$ ipython --no-banner

In [1]: import numpy as np

In [2]: np.set_printoptions(suppress=True, linewidth=140)

In [3]: W0 = np.array([[1, -2, 0, 0, 0, 0],
   ...:     [1, -2, 0, 0, 0, 0],
   ...:     [0, -1, 0, 0, 0, 0],
   ...:     [0, 0, 1, -2, 0, 0],
   ...:     [0, 0, 1, -2, 0, 0],
   ...:     [0, 0, 0, -1, 0, 0],
   ...:     [0, 0, 0, 0, 1, -2],
   ...:     [0, 0, 0, 0, 1, -2],
   ...:     [0, 0, 0, 0, 0, -1]])

In [4]: Y = W0 / np.linalg.norm(W0, axis=1)
---------------------------------------------------------------------------
ValueError                                Traceback (most recent call last)
Cell In[4], line 1
----> 1 Y = W0 / np.linalg.norm(W0, axis=1)

ValueError: operands could not be broadcast together with shapes (9,6) (9,) 

In [5]: Y = W0 / np.linalg.norm(W0, axis=1, keepdims=True)

In [6]: cov = Y @ Y.T

In [7]: np.degrees(np.arccos(np.clip(cov[3, 2], -1, 1)))
Out[7]: np.float64(90.0)

In [8]: (np.abs(cov) > 0.9).astype(int)
Out[8]: 
array([[1, 1, 0, 0, 0, 0, 0, 0, 0],
       [1, 1, 0, 0, 0, 0, 0, 0, 0],
       [0, 0, 1, 0, 0, 0, 0, 0, 0],
       [0, 0, 0, 1, 1, 0, 0, 0, 0],
       [0, 0, 0, 1, 1, 0, 0, 0, 0],
       [0, 0, 0, 0, 0, 1, 0, 0, 0],
       [0, 0, 0, 0, 0, 0, 1, 1, 0],
       [0, 0, 0, 0, 0, 0, 1, 1, 0],
       [0, 0, 0, 0, 0, 0, 0, 0, 1]])

In [9]: cov.round(3)
Out[9]: 
array([[1.   , 1.   , 0.894, 0.   , 0.   , 0.   , 0.   , 0.   , 0.   ],
       [1.   , 1.   , 0.894, 0.   , 0.   , 0.   , 0.   , 0.   , 0.   ],
       [0.894, 0.894, 1.   , 0.   , 0.   , 0.   , 0.   , 0.   , 0.   ],
       [0.   , 0.   , 0.   , 1.   , 1.   , 0.894, 0.   , 0.   , 0.   ],
       [0.   , 0.   , 0.   , 1.   , 1.   , 0.894, 0.   , 0.   , 0.   ],
       [0.   , 0.   , 0.   , 0.894, 0.894, 1.   , 0.   , 0.   , 0.   ],
       [0.   , 0.   , 0.   , 0.   , 0.   , 0.   , 1.   , 1.   , 0.894],
       [0.   , 0.   , 0.   , 0.   , 0.   , 0.   , 1.   , 1.   , 0.894],
       [0.   , 0.   , 0.   , 0.   , 0.   , 0.   , 0.894, 0.894, 1.   ]])
